% ipython --no-banner

In [1]: import numpy as np

In [2]: np.set_printoptions(precision=2, suppress=True, linewidth=140, sign=" ")

In [3]: K = np.load("a.npy")

In [4]: K
Out[4]: 
array([[ 1., -1.,  0.,  0.],
       [-1.,  0., -1.,  0.],
       [ 0., -1.,  2., -1.],
       [ 0.,  0., -1.,  0.]])

In [5]: evals, V = np.linalg.eigh(K)

In [6]: np.linalg.eigvalsh(K @ K)
Out[6]: array([ 0.06,  1.  ,  2.09,  7.85])

In [7]: np.unique(evals.round(6) + 0, return_counts=True)[1]
Out[7]: array([ 1,  1,  1,  1])

In [8]: np.round(V @ np.diag(evals) @ V.T, 2) + 0
Out[8]: 
array([[ 1., -1.,  0.,  0.],
       [-1.,  0., -1.,  0.],
       [ 0., -1.,  2., -1.],
       [ 0.,  0., -1.,  0.]])

In [9]: (evals > 1e-8).sum(), (evals < -1e-8).sum()
Out[9]: (np.int64(2), np.int64(2))

In [10]: evals
Out[10]: array([-1.  , -0.25,  1.45,  2.8 ])

In [11]: evals, V = np.linalg.eigh(K)

In [12]: x = np.array([7, 7, 5, 5])

In [13]: (np.sign(V[:, -1].round(6)) == np.sign(V[0, -1].round(6))).astype(int)
Out[13]: array([ 1,  0,  1,  0])

In [14]: V * np.abs(evals) @ V.T
Out[14]: 
array([[ 1.33, -0.37,  0.25,  0.16],
       [-0.37,  1.21, -0.47,  0.41],
       [ 0.25, -0.47,  2.31, -0.63],
       [ 0.16,  0.41, -0.63,  0.64]])

In [15]: x @ K @ x
Out[15]: np.float64(-119.0)

In [16]: x = np.array([0, -3, 1, 0])

In [17]: y = K @ x

In [18]: c, lr = np.zeros(4), 1 / np.linalg.norm(K, 2) ** 2

In [19]: for i in range(6):
    ...:     c -= lr * K.T @ (K @ c - y)
    ...:     if i % 2 == 0: print(i, round(np.linalg.norm(K @ c - y), 2))
    ...: 
0 1.9
2 1.38
4 1.04

In [20]: print(c)
[ 0.59 -1.84  1.09 -0.8 ]

In [21]: A = np.load("run5.npy")

In [22]: print(A)
[[ 10.6    9.12   6.01 -10.37  -5.28   2.43   5.19]
 [ -5.28  -0.45  10.1   -0.43  -1.75 -14.94   6.59]
 [ 11.84   8.87   2.51  -9.78  -4.49   7.13   2.85]
 [ -6.85  -7.77  -9.89   9.27   5.42   4.73  -7.56]
 [-10.75  -5.92   4.54   5.96   1.79 -13.61   2.19]
 [ 11.18   6.51  -3.58  -6.69  -2.25  12.96  -1.47]
 [-11.05  -6.33   3.89   6.47   2.11 -13.18   1.7 ]
 [  8.38   8.46   8.76  -9.91  -5.52  -2.28   6.91]
 [ 11.97   8.16  -0.04  -8.79  -3.68   9.91   1.08]
 [ -8.91  -8.67  -8.25  10.08   5.51   1.31  -6.6 ]]

In [23]: # rows and columns are dependent

In [24]: left, sigma, Vt = np.linalg.svd(A)

In [25]: print(sigma.round(2) + 0)
[ 52.51  35.25   0.     0.     0.     0.     0.  ]

In [26]: np.argmax(sigma[:-1] / (sigma[1:] + 1e-6)) + 1
Out[26]: np.int64(2)

In [27]: A2 = left[:, :2] @ np.diag(sigma[:2]) @ Vt[:2]

In [28]: print(A2)
[[ 10.6    9.12   6.01 -10.37  -5.28   2.43   5.19]
 [ -5.28  -0.45  10.1   -0.43  -1.75 -14.94   6.59]
 [ 11.84   8.87   2.51  -9.78  -4.49   7.13   2.85]
 [ -6.85  -7.77  -9.89   9.27   5.42   4.73  -7.56]
 [-10.75  -5.92   4.54   5.96   1.79 -13.61   2.19]
 [ 11.18   6.51  -3.58  -6.69  -2.25  12.96  -1.47]
 [-11.05  -6.33   3.89   6.47   2.11 -13.18   1.7 ]
 [  8.38   8.46   8.76  -9.91  -5.52  -2.28   6.91]
 [ 11.97   8.16  -0.04  -8.79  -3.68   9.91   1.08]
 [ -8.91  -8.67  -8.25  10.08   5.51   1.31  -6.6 ]]

In [29]: print(np.round(np.linalg.norm(A - A2) / np.linalg.norm(A), 2))
0.0

In [30]: print(round(np.abs(A - A2).max(), 2))
0.0

In [31]: print(np.linalg.matrix_rank(A, rtol=0.05))
2

In [32]: np.linalg.matrix_rank(A2)
Out[32]: np.int64(2)

In [33]: rank = np.linalg.matrix_rank(A2)

In [34]: rank
Out[34]: np.int64(2)

In [35]: null = np.linalg.svd(A2)[2][rank:].T

In [36]: np.allclose(A2 @ null, 0)
Out[36]: True

In [37]: [int(np.linalg.matrix_rank(np.delete(A2, i, axis=0))) for i in range(10)]
Out[37]: [2, 2, 2, 2, 2, 2, 2, 2, 2, 2]

In [38]: [int(np.linalg.matrix_rank(A2[:, :j + 1])) for j in range(7)]
Out[38]: [1, 2, 2, 2, 2, 2, 2]

In [39]: [int(np.linalg.matrix_rank(A2[:i])) for i in range(1, len(A2) + 1)]
Out[39]: [1, 2, 2, 2, 2, 2, 2, 2, 2, 2]
